$ python3 -q
>>> import numpy as np
>>> np.set_printoptions(precision=2, suppress=True, linewidth=100)
>>> def rnd(a):
...     return np.round(a, 2) + 0
... 
>>> A2 = np.array([[-2, -7], [9, 5]])
>>> m1 = np.kron(np.eye(2, dtype=int), A2)
>>> m1
array([[-2, -7,  0,  0],
       [ 9,  5,  0,  0],
       [ 0,  0, -2, -7],
       [ 0,  0,  9,  5]])
>>> # splits into 2 blocks
>>> A2 = m1 / np.sqrt((m1 ** 2).mean(axis=1, keepdims=True))
>>> rnd(np.linalg.norm(A2, axis=1))
array([2., 2., 2., 2.])
>>> np.linalg.matrix_rank(m1 - m1.mean(axis=1, keepdims=True))
np.int64(3)
>>> np.linalg.matrix_rank(A2) == np.linalg.matrix_rank(m1)
np.True_
>>> A2 = m1 ** -1
Traceback (most recent call last):
  File "<python-input-11>", line 1, in <module>
    A2 = m1 ** -1
         ~~~^^~~~
ValueError: Integers to negative integer powers are not allowed.
>>> A2 = np.linalg.inv(m1)
>>> (np.abs(A2) > 1e-9).astype(int)
array([[1, 1, 0, 0],
       [1, 1, 0, 0],
       [0, 0, 1, 1],
       [0, 0, 1, 1]])
>>> rnd(m1 @ A2)
array([[1., 0., 0., 0.],
       [0., 1., 0., 0.],
       [0., 0., 1., 0.],
       [0., 0., 0., 1.]])
>>> rnd(A2)
array([[ 0.09,  0.13,  0.  ,  0.  ],
       [-0.17, -0.04,  0.  ,  0.  ],
       [ 0.  ,  0.  ,  0.09,  0.13],
       [ 0.  ,  0.  , -0.17, -0.04]])
>>> np.allclose(A2, m1.T)
False
>>> rnd(np.linalg.cond(m1))
np.float64(2.62)
>>> rnd(np.linalg.det(m1) * A2)
array([[ 265.,  371.,    0.,    0.],
       [-477., -106.,    0.,    0.],
       [   0.,    0.,  265.,  371.],
       [   0.,    0., -477., -106.]])
